% python3 -q
>>> import numpy as np
>>> import numpy.linalg as la
>>> np.set_printoptions(suppress=True, linewidth=140)
>>> feats = np.load("test3.npy")
>>> feats
array([[ -3,   2,   2,  -3,   2,   1,  -2,   0,   3],
       [ -3,   2,   5,  -2,   2,  -1,   0,  -1,   0],
       [ -2,   3,   4,  -5,   2,   2,  -1,   0,   2],
       [  1,   4,   6,  -7,  -1,   0,  -3,  -1,   3],
       [ -2,   3,   7,  -4,  -2,  -2,  -5,   2,   6],
       [  0,   0,   4,  -2,  -5,   1,  -6,   3,   3],
       [  0,  -3,   7,   0,  -6,  -1,  -7,   5,   2],
       [  3,  -1,   9,   1,  -7,   1,  -5,   7,   5],
       [  3,  -2,   6,   4,  -8,   1,  -5,   9,   4],
       [  3,  -3,   3,   1, -10,   0,  -3,   9,   3],
       [  6,  -2,   0,   2, -13,   2,  -2,  10,   0],
       [  8,  -2,   0,   1, -15,   5,  -1,  13,   2],
       [  7,  -5,   3,   4, -13,   5,   2,  13,  -1],
       [ 10,  -7,   6,   5, -14,   2,   0,  10,  -3],
       [  9,  -4,   5,   4, -17,   4,   1,  11,  -2],
       [  7,  -6,   2,   3, -18,   6,   4,   8,  -5],
       [  7,  -9,   3,   0, -21,   8,   3,   9,  -6],
       [  8,  -9,   5,   3, -20,  10,   3,   9,  -3],
       [  5, -12,   3,   1, -20,   9,   0,  10,  -1],
       [  8, -14,   3,   2, -20,  10,  -3,  10,   2],
       [  8, -17,   0,  -1, -22,  12,  -3,  11,  -1],
       [  5, -20,   3,   1, -25,  10,  -1,   8,  -1],
       [  2, -19,   3,   4, -24,   9,  -4,   9,  -3],
       [  4, -20,   3,   5, -24,   7,  -2,   7,  -5],
       [  6, -23,   3,   7, -21,  10,  -4,   5,  -7],
       [  8, -21,   3,   7, -19,  10,  -2,   2,  -4],
       [  6, -24,   5,  10, -19,   7,  -3,   4,  -7],
       [  5, -27,   8,  10, -19,   4,  -2,   5,  -9],
       [  5, -26,  10,   7, -16,   7,   0,   8,  -6],
       [  8, -28,   7,   9, -17,   4,  -3,   5,  -6],
       [  5, -27,   5,  10, -20,   2,  -4,   8,  -7],
       [  4, -26,   4,   7, -18,   4,  -6,   7,  -9],
       [  1, -28,   4,  10, -16,   6,  -4,   4, -11],
       [  4, -31,   5,  10, -14,   9,  -2,   5, -14],
       [  5, -29,   5,   8, -11,   9,   0,   8, -14],
       [  8, -30,   8,  11, -14,   7,   3,  11, -12]])
>>> cen = feats - feats.mean(axis=0)
>>> evecs = la.svd(cen)[2][:1]
>>> Y = cen - cen @ evecs.T @ evecs
>>> round(float(la.norm(Y) / la.norm(cen)), 1)
0.5
>>> np.round(np.cov(cen @ evecs.T, rowvar=False), 1)
np.float64(222.6)
>>> np.round((cen @ evecs.T).std(axis=0), 1)
array([14.7])
>>> q, evecs = la.qr(feats[:, :5])[0], la.qr(feats[:, 5:])[0]
>>> sigma = la.svd(q.T @ evecs, compute_uv=False)
>>> round(la.norm(q @ q.T - evecs @ evecs.T, 2), 1)
np.float64(1.0)
>>> (sigma > 0.9).sum()
np.int64(1)
>>> np.round(np.degrees(np.arccos(sigma.clip(0, 1))), 1)
array([10.8, 26.5, 48.8, 54.8])
>>> Z = feats[[13, 31]].astype(float)
>>> for _ in range(3):
...     idx = la.norm(feats[:, None] - Z, axis=-1).argmin(axis=1)
...     Z = np.array([feats[idx == j].mean(axis=0) for j in range(2)])
... 
>>> idx
array([0, 0, 0, 0, 0, 0, 0, 0, 0, 0, 0, 0, 0, 0, 0, 0, 0, 0, 1, 1, 1, 1, 1, 1, 1, 1, 1, 1, 1, 1, 1, 1, 1, 1, 1, 1])
>>> np.bincount(idx)
array([18, 18])
>>> np.round(Z[1] - Z[0], 1)
array([  1.9, -21.3,   0.3,   6.3,  -9.7,   5.1,  -0.7,   0.6,  -7.1])
>>> np.abs(Z[1] - Z[0]).argmax()
np.int64(1)
>>> Y = np.c_[feats[:, :6] @ np.array([[0, 0, 2, -1, -3, 3],
...     [-1, -1, -2, -2, -3, -2],
...     [2, 3, 1, 1, -3, 2],
...     [0, 0, -2, 3, 1, 3],
...     [0, -2, -2, -2, -2, -3],
...     [-2, 0, -3, -3, 1, 3]]), np.array([3, 3, 3, 1, 0, 1, 0, 1, 3, 0, -1, 1, -2, -1, -3, -2, 1, 2, -3, -2, 3, 1, 0, 0, 1, 3, -3, 3, 2, 3, -1, 2, 2, 1, 3, -1])]
>>> Y
array([[  0,   0,  -9, -15,  -9, -21,   3],
       [ 10,   9,  -2,  -3, -19, -18,   3],
       [  1,   5,  -6, -25, -22, -19,   3],
       [  8,  16,  16, -22, -38, -11,   1],
       [ 15,  22,  15,   1, -26, -10,   0],
       [  6,  22,  15,   5,  -3,  20,   1],
       [ 19,  36,  28,  28,  -1,  35,   0],
       [ 17,  42,  26,  22, -17,  56,   1],
       [ 12,  36,  21,  32,   0,  64,   3],
       [  9,  32,  33,  29,  12,  54,   0],
       [ -2,  28,  32,  24,  18,  73,  -1],
       [ -8,  32,  33,  14,  18,  91,   1],
       [  1,  40,  30,  29,  20, 103,  -2],
       [ 15,  53,  52,  47,   8, 119,  -1],
       [  6,  53,  45,  38,  12, 120,  -3],
       [ -2,  48,  40,  34,  36, 118,  -2],
       [ -1,  60,  53,  32,  47, 132,   1],
       [ -1,  64,  43,  34,  41, 151,   2],
       [  0,  61,  48,  38,  62, 135,  -3],
       [  0,  63,  53,  39,  61, 154,  -2],
       [ -7,  61,  60,  31,  82, 157,   3],
       [  6,  79,  71,  61,  97, 169,   1],
       [  7,  76,  58,  72, 103, 161,   0],
       [ 12,  77,  68,  81,  99, 166,   0],
       [  9,  74,  59,  76, 101, 184,   1],
       [  7,  68,  55,  66,  85, 180,   3],
       [ 20,  77,  62,  94,  94, 184,  -3],
       [ 35,  89,  78, 113,  94, 184,   3],
       [ 32,  88,  69,  89,  79, 177,   2],
       [ 34,  83,  83, 104,  86, 184,   3],
       [ 33,  82,  83, 118, 103, 175,  -1],
       [ 26,  74,  74,  97, 101, 159,   2],
       [ 24,  72,  56, 103, 117, 163,   2],
       [ 23,  74,  56,  94, 113, 183,   1],
       [ 21,  66,  52,  77,  96, 167,   3],
       [ 32,  82,  69, 100,  88, 196,  -1]])
>>> np.round(la.norm(la.qr(feats)[0].T @ Y, axis=0) ** 2 / ((Y ** 2).sum(axis=0) + 1e-12), 1)
array([1. , 1. , 1. , 1. , 1. , 1. , 0.4])
>>> np.round(la.lstsq(feats, Y[:, 0])[0], 1) + 0
array([ 0., -1.,  2.,  0.,  0., -2.,  0.,  0.,  0.])
>>> la.matrix_rank(np.c_[feats, Y])
np.int64(10)
>>> m1 = np.array([[3, 0, 0, 0, 0],
...     [0, 0, 0, -2, 0],
...     [0, 0, 0, 0, -9],
...     [0, 3, 0, 0, 0],
...     [0, 0, -4, 0, 0]])
>>> np.round(la.eigvals(m1), 1)
array([ 6.+0.j , -6.+0.j ,  0.+2.4j,  0.-2.4j,  3.+0.j ])
>>> W1 = np.array([[3, 2, 9, 3], [7, 7, 4, 3], [0, 1, 5, 8], [5, 5, 2, 3], [4, 2, 8, 1]])
>>> b = np.array([1, 2, 3, 3])
>>> hid = np.maximum(m1 @ W1 + b, 0)
>>> la.matrix_rank(hid)
np.int64(3)
>>> hid
array([[10,  8, 30, 12],
       [ 0,  0,  0,  0],
       [ 0,  0,  0,  0],
       [22, 23, 15, 12],
       [ 1,  0,  0,  0]])
>>> (hid > 0).astype(int)
array([[1, 1, 1, 1],
       [0, 0, 0, 0],
       [0, 0, 0, 0],
       [1, 1, 1, 1],
       [1, 0, 0, 0]])
>>> (hid > 0).mean(axis=0)
array([0.6, 0.4, 0.4, 0.4])
>>> Z = np.array([[0, 2, 0], [1, 0, 2], [2, 0, 1], [1, 2, 0]])
>>> W1 @ Z
array([[23, 12, 13],
       [18, 20, 18],
       [19, 16,  7],
       [12, 16, 12],
       [19, 10, 12]])
>>> Y = np.array([[-2, 1, -3], [0, -2, -3], [-1, -1, 0], [1, 1, -1], [3, 1, 2]])
>>> np.vstack([m1, Y.T]).shape
(8, 5)
>>> np.einsum("ij->j", m1)
array([ 3,  3, -4, -2, -9])
>>> np.einsum("ik,kj->ji", m1, Y)
array([[ -6,  -2, -27,   0,   4],
       [  3,  -2,  -9,  -6,   4],
       [ -9,   2, -18,  -9,   0]])
